$ python -q
>>> import numpy as np
>>> np.set_printoptions(suppress=True, linewidth=120)
>>> C = 3 * np.array([[0.2, 2.1, -1.7, 1.0, -0.2, -0.5, -0.5, 0.2, -0.5, 0.4, -0.8],
...     [0.3, -2.7, 0.1, -1.2, 0.1, -0.8, -0.2, -0.2, -0.2, -0.1, 0.7]])
>>> rng = np.random.default_rng(34)
>>> idx = rng.integers(0, 2, 33)
>>> feats = C[idx] + rng.normal(size=(33, 11))
>>> feats.round(2) + 0
array([[-0.41,  6.58, -5.45,  3.87, -1.49, -0.77, -1.47,  0.03, -0.46,  1.35, -1.61],
       [ 1.69,  6.79, -5.59,  3.19,  0.4 , -2.12, -0.95,  0.4 , -1.98,  0.64, -3.48],
       [ 0.34,  6.68, -7.08,  2.6 , -0.39, -1.9 , -0.76, -0.21, -0.8 ,  1.99, -2.03],
       [ 0.15, -6.36,  0.03, -3.11, -0.69, -3.12, -0.24, -2.  , -0.18,  1.41,  0.67],
       [ 0.29,  7.11, -5.48,  3.79, -0.46, -3.2 , -4.1 ,  0.31, -0.63,  0.32, -1.22],
       [-1.03,  6.9 , -5.33,  2.84, -1.  , -2.2 , -1.63, -0.55, -0.63, -0.01, -1.85],
       [-0.5 ,  4.94, -4.51,  3.32, -0.56,  0.24, -2.28,  1.51, -1.19,  2.9 , -3.48],
       [ 0.52, -8.64, -0.59, -5.12,  0.05, -2.7 , -1.54, -0.86, -2.33,  1.08,  2.58],
       [ 0.78,  6.99, -5.47,  2.32, -1.18, -2.28, -1.97,  1.63, -2.01,  2.56, -2.01],
       [ 2.47,  5.76, -5.83,  2.36, -2.78, -0.77, -1.06,  0.71, -1.42,  2.12, -3.3 ],
       [ 0.94,  6.65, -4.33,  4.46, -0.13, -2.27, -0.96,  0.34, -1.42,  0.19, -2.68],
       [ 0.85, -8.38,  0.81, -1.77,  0.28, -3.27, -0.88,  0.54, -0.5 ,  0.71,  2.32],
       [ 1.61,  5.91, -3.78,  3.26,  0.02, -0.08, -3.64,  2.02,  0.94,  1.02, -2.91],
       [ 0.74, -7.4 ,  0.21, -4.79, -0.7 , -4.07, -1.32, -1.58, -2.29,  0.  ,  1.94],
       [ 1.08,  4.13, -4.27,  4.45, -1.15, -3.02, -3.61,  1.42, -1.73,  1.48, -2.71],
       [-0.91, -8.78,  0.08, -4.61,  0.43, -3.29,  0.16, -2.75, -0.32, -0.44,  2.86],
       [ 1.81,  6.78, -4.94,  2.29,  0.37, -1.51, -1.17,  0.44, -1.39,  0.49,  0.13],
       [ 1.06, -8.53, -0.16, -3.27, -0.17, -1.66, -0.56, -0.32,  0.51,  0.02,  2.51],
       [ 1.45, -6.71,  0.21, -2.37,  1.05, -1.9 , -1.81, -0.41, -1.99, -0.9 ,  1.82],
       [ 0.4 , -9.45,  1.2 , -3.84,  1.62, -2.42, -2.43,  0.8 ,  0.33,  1.35,  1.75],
       [-1.5 ,  6.4 , -6.22,  2.07, -1.74, -2.76, -0.54, -0.57, -3.84,  2.91, -3.28],
       [-0.34, -7.32,  0.47, -5.34,  1.19, -1.64, -0.3 , -2.5 , -0.7 , -2.27,  2.2 ],
       [ 1.41, -7.32, -0.66, -2.28,  0.05, -2.79, -1.44, -0.22, -0.08, -0.43,  1.28],
       [ 2.16, -7.89,  1.09, -3.07,  0.38, -3.12, -1.23, -1.  , -3.17, -1.01,  2.95],
       [ 0.64,  4.82, -4.73,  2.53,  0.4 , -1.78, -2.41,  0.69, -1.85,  1.77, -3.06],
       [ 2.1 , -8.43, -1.01, -4.26, -0.16, -1.55, -0.2 , -0.68,  0.23,  0.06,  3.02],
       [ 0.21,  7.75, -7.04,  1.67, -0.58, -0.71, -0.06,  0.84, -1.41,  1.59, -2.16],
       [ 0.59,  5.08, -5.92,  2.97, -2.08, -1.57, -0.53,  0.24, -2.55, -0.26, -3.21],
       [ 0.96, -7.28,  0.16, -3.2 ,  0.79, -2.69, -1.37,  0.75, -0.03,  1.03,  1.58],
       [ 0.51, -7.93, -0.16, -4.81, -0.47, -3.71, -0.93, -2.66, -0.17,  0.32,  0.11],
       [ 0.07,  6.23, -6.39,  2.89, -0.26, -2.17, -0.75,  0.65, -2.79,  0.23, -1.22],
       [ 2.22, -7.9 ,  1.58, -4.96,  1.92, -0.73, -0.92, -0.75, -1.69,  2.53,  2.1 ],
       [ 0.6 , -8.9 , -0.27, -4.18,  1.28, -1.8 , -1.41, -0.43, -1.4 , -0.17, -0.68]])
>>> C = feats[[11, 29]].astype(float)
>>> for _ in range(3):
...     idx = np.linalg.norm(feats[:, None] - C, axis=-1).argmin(axis=1)
...     C = np.array([feats[idx == j].mean(axis=0) for j in range(2)])
... 
>>> idx
array([0, 0, 0, 1, 0, 0, 0, 1, 0, 0, 0, 1, 0, 1, 0, 1, 0, 1, 1, 1, 0, 1, 1, 1, 0, 1, 0, 0, 1, 1, 0, 1, 1])
>>> print(C.round(2))
[[ 0.53  6.21 -5.43  2.99 -0.74 -1.7  -1.64  0.58 -1.48  1.25 -2.36]
 [ 0.87 -7.95  0.19 -3.81  0.43 -2.53 -1.03 -0.88 -0.86  0.21  1.81]]
